% ipython --no-banner

In [1]: import numpy as np

In [2]: np.set_printoptions(precision=2, suppress=True, linewidth=100, sign=" ")

In [3]: M = np.load("a.npy")

In [4]: print(M)
[[ 5 -2  0 -6  0  4  0]
 [-2  4  0  4 -4 -4  0]
 [ 0  0  4  0  2  0  2]
 [-6  4  0  8 -2 -6  0]
 [ 0 -4  2 -2  6  3  1]
 [ 4 -4  0 -6  3  5  0]
 [ 0  0  2  0  1  0  1]]

In [5]: # equal to its transpose

In [6]: r = np.linalg.matrix_rank(M)

In [7]: print(r)
3

In [8]: null = np.linalg.svd(M)[2][r:].T

In [9]: print([int(np.linalg.matrix_rank(M[:, :j + 1])) for j in range(7)])
[1, 2, 3, 3, 3, 3, 3]

In [10]: rng = np.random.default_rng(499638)

In [11]: idx = rng.permutation(7)

In [12]: print(idx)
[ 4  6  1  2  0  5  3]

In [13]: Y = M[idx][:, idx]

In [14]: print(np.allclose(Y, M))
False

In [15]: print(np.linalg.matrix_rank(M, rtol=0.1))
3

In [16]: print(np.round(np.linalg.norm(M, 2) / np.linalg.norm(M), 2))
0.91

In [17]: print([round(float(x), 2) for x in np.linalg.svd(M, compute_uv=False)[:3]])
[20.55, 8.11, 4.34]

In [18]: print(np.linalg.cond(M) > 100)
True

In [19]: basis = np.sign(np.array([[5, 2, 4, 0], [1, 2, 2, 5], [4, 1, 0, 1], [3, 4, 5, 3]]))

In [20]: Y = (np.tril(basis, -1) + np.eye(4)) @ (np.triu(basis, 1) + np.eye(4))

In [21]: ev = np.array([3, -1, 2, -4])

In [22]: data = np.rint(Y * ev @ np.linalg.inv(Y)) + 0

In [23]: print(data)
[[  7.  -7.   2.   1.]
 [  8. -11.  11.  -5.]
 [  8. -13.  19. -11.]
 [  8. -13.  23. -15.]]

In [24]: print(np.unique(M.round(6), axis=0).shape)
(7, 7)

In [25]: print(np.allclose(M[:-1].T @ np.linalg.lstsq(M[:-1].T, M[-1])[0], M[-1]))
True
